$ python3 -q
>>> import numpy as np
>>> np.set_printoptions(precision=2, suppress=True, linewidth=120, floatmode="fixed")
>>> Y = np.array([[1], [6], [-9]])
>>> W2 = np.array([[-1, -3, 1]])
>>> F = Y @ W2
>>> F
array([[ -1,  -3,   1],
       [ -6, -18,   6],
       [  9,  27,  -9]])
>>> Uu, s, vt = np.linalg.svd(F)
>>> np.argmax(s[:-1] / (s[1:] + 1e-6)) + 1
np.int64(1)
>>> s.round(2) + 0
array([36.03,  0.00,  0.00])
>>> Y = Uu[:, :1] @ np.diag(s[:1]) @ vt[:1]
>>> print(np.round(np.linalg.norm(F - Y, 2), 2), np.round(s[1], 2))
0.0 0.0
>>> np.linalg.matrix_rank(Y)
np.int64(1)
>>> arr = np.load("out16.npy")
>>> print(arr)
[[-2  0  0  0]
 [ 1  0  0  0]
 [-2  0  2  0]
 [-2 -2 -3 -2]]
>>> rng = np.random.default_rng(8)
>>> idx = rng.permutation(4)
>>> idx
array([3, 1, 2, 0])
>>> Y = arr[idx][:, idx]
>>> Y
array([[-2, -2, -3, -2],
       [ 0,  0,  0,  1],
       [ 0,  0,  2, -2],
       [ 0,  0,  0, -2]])
>>> np.diag(Y)
array([-2,  0,  2, -2])
>>> np.sort(np.abs(np.linalg.eigvals(Y)))
array([0.00, 2.00, 2.00, 2.00])
>>> Y = np.array([[1, 1], [2, 3], [2, -3], [0, 0]])
>>> W2 = np.array([[2, -1, 1], [-2, 0, 2]])
>>> X = Y @ W2
>>> X
array([[ 0, -1,  3],
       [-2, -2,  8],
       [10, -2, -4],
       [ 0,  0,  0]])
>>> Uu, s, vt = np.linalg.svd(X)
>>> np.argmax(s[:-1] / (s[1:] + 1e-6)) + 1
np.int64(2)
>>> s.round(2) + 0
array([12.38,  6.99,  0.00])
>>> Y = Uu[:, :2] @ np.diag(s[:2]) @ vt[:2]
>>> np.linalg.matrix_rank(X, rtol=0.05)
np.int64(2)
>>> Y.round(2) + 0
array([[ 0.00, -1.00,  3.00],
       [-2.00, -2.00,  8.00],
       [10.00, -2.00, -4.00],
       [ 0.00,  0.00,  0.00]])
>>> round(np.linalg.norm(X - Y, 2), 2), round(s[2], 2)
(np.float64(0.0), np.float64(0.0))
>>> np.round(np.linalg.norm(X - Y) / np.linalg.norm(X), 2)
np.float64(0.0)
>>> x = np.array([3, -2, 3])
>>> X @ x
array([11, 22, 22,  0])
>>> X @ np.eye(3)[1]
array([-1.00, -2.00, -2.00,  0.00])
>>> np.einsum("ij,j->i", X, x)
array([11, 22, 22,  0])
>>> print(np.sign((X @ x).round(6)))
[1 1 1 0]
>>> X * x
array([[  0,   2,   9],
       [ -6,   4,  24],
       [ 30,   4, -12],
       [  0,   0,   0]])
>>> print(np.linalg.lstsq(X[:-1].T, X[-1])[2])
2
>>> [round(float(x), 2) for x in np.linalg.svd(X, compute_uv=False)[:3]]
[12.38, 6.99, 0.0]
>>> np.linalg.matrix_rank(X, rtol=0.1)
np.int64(2)
>>> np.argsort(-np.linalg.norm(X, axis=0).round(6), kind="stable")[:3]
array([0, 2, 1])
>>> np.linalg.cond(X) > 100
np.True_
>>> M = np.loadtxt("block2.csv", delimiter=",")
>>> M
array([[ 0.00,  0.00,  0.00],
       [ 0.00,  4.00, -4.00],
       [ 0.00,  3.00,  0.00]])
>>> # 2 groups of indices that never mix
>>> Uu, s, vt = np.linalg.svd(M)
>>> print(s)
[6.09 1.97 0.00]
>>> Y = Uu[:, :2] @ np.diag(s[:2]) @ vt[:2]
>>> np.linalg.matrix_rank(Y)
np.int64(2)
>>> Y = np.array([[4, 9, 9], [4, -6, -3], [-2, -4, -4]])
>>> np.einsum("ik,kj->ji", M, Y)
array([[  0.00,  24.00,  12.00],
       [  0.00,  -8.00, -18.00],
       [  0.00,   4.00,  -9.00]])
>>> Y.T @ M.T
array([[  0.00,  24.00,  12.00],
       [  0.00,  -8.00, -18.00],
       [  0.00,   4.00,  -9.00]])
>>> np.linalg.matrix_rank(np.vstack([M, Y.T]))
np.int64(3)
>>> np.linalg.matrix_rank(M @ Y)
np.int64(2)
>>> rk = np.linalg.matrix_rank(M)
>>> rk
np.int64(2)
>>> ns = np.linalg.svd(M)[2][rk:].T
>>> ns[:, 0] / ns[np.abs(ns[:, 0]).round(6).argmax(), 0]
array([1.00, 0.00, 0.00])
>>> [int(np.linalg.matrix_rank(M[:i])) for i in range(1, len(M) + 1)]
[0, 1, 2]
>>> [int(np.linalg.matrix_rank(np.delete(M, i, axis=0))) for i in range(3)]
[2, 1, 1]
>>> idx = rng.permutation(3)
>>> idx
array([0, 1, 2])
>>> Y = M[idx][:, idx]
>>> np.trace(Y)
np.float64(4.0)
>>> np.allclose(Y, M)
True
>>> np.round(np.linalg.det(Y), 2), np.round(np.linalg.det(M[idx]), 2)
(np.float64(0.0), np.float64(0.0))
>>> np.sort(np.abs(np.linalg.eigvals(Y)))
array([0.00, 3.46, 3.46])
>>> np.allclose(M[:-1].T @ np.linalg.lstsq(M[:-1].T, M[-1])[0], M[-1])
False
>>> np.round(M @ np.linalg.pinv(M) @ M, 2) + 0
array([[ 0.00,  0.00,  0.00],
       [ 0.00,  4.00, -4.00],
       [ 0.00,  3.00,  0.00]])
>>> round(float(np.trace(np.linalg.pinv(M) @ M)), 2)
2.0
>>> K = np.array([[36, 30], [30, 25]])
>>> # looks like rank 1
>>> th = np.radians(36)
>>> r_ = np.eye(3)
>>> r_[2, 2] = r_[1, 1] = np.cos(th)
>>> r_[2, 1], r_[1, 2] = -np.sin(th), np.sin(th)
>>> print(r_)
[[ 1.00  0.00  0.00]
 [ 0.00  0.81  0.59]
 [ 0.00 -0.59  0.81]]
>>> Y = X @ r_.T
>>> np.abs(Y - X).max(axis=0)
array([0.00, 5.08, 1.94])
>>> print(np.allclose(X @ X.T, Y @ Y.T))
True
>>> Y
array([[ 0.00,  0.95,  3.01],
       [-2.00,  3.08,  7.65],
       [10.00, -3.97, -2.06],
       [ 0.00,  0.00,  0.00]])
>>> np.allclose(np.linalg.norm(X, axis=1), np.linalg.norm(Y, axis=1))
True
>>> print(np.round(np.linalg.det(r_), 2), round(float(np.trace(r_)), 2))
1.0 2.62
>>> np.round(np.linalg.svd(X, compute_uv=False), 2) + 0, np.round(np.linalg.svd(Y, compute_uv=False), 2) + 0
(array([12.38,  6.99,  0.00]), array([12.38,  6.99,  0.00]))
>>> m1 = np.load("mat.npy")
>>> m1
array([[  8,  24,  16],
       [  9,  27,  18],
       [ -9, -27, -18]])
>>> Y = np.array([[6, -8, -6], [-4, -5, 6]])
>>> W2 = np.kron(Y, m1)
>>> print(W2)
[[  48  144   96  -64 -192 -128  -48 -144  -96]
 [  54  162  108  -72 -216 -144  -54 -162 -108]
 [ -54 -162 -108   72  216  144   54  162  108]
 [ -32  -96  -64  -40 -120  -80   48  144   96]
 [ -36 -108  -72  -45 -135  -90   54  162  108]
 [  36  108   72   45  135   90  -54 -162 -108]]
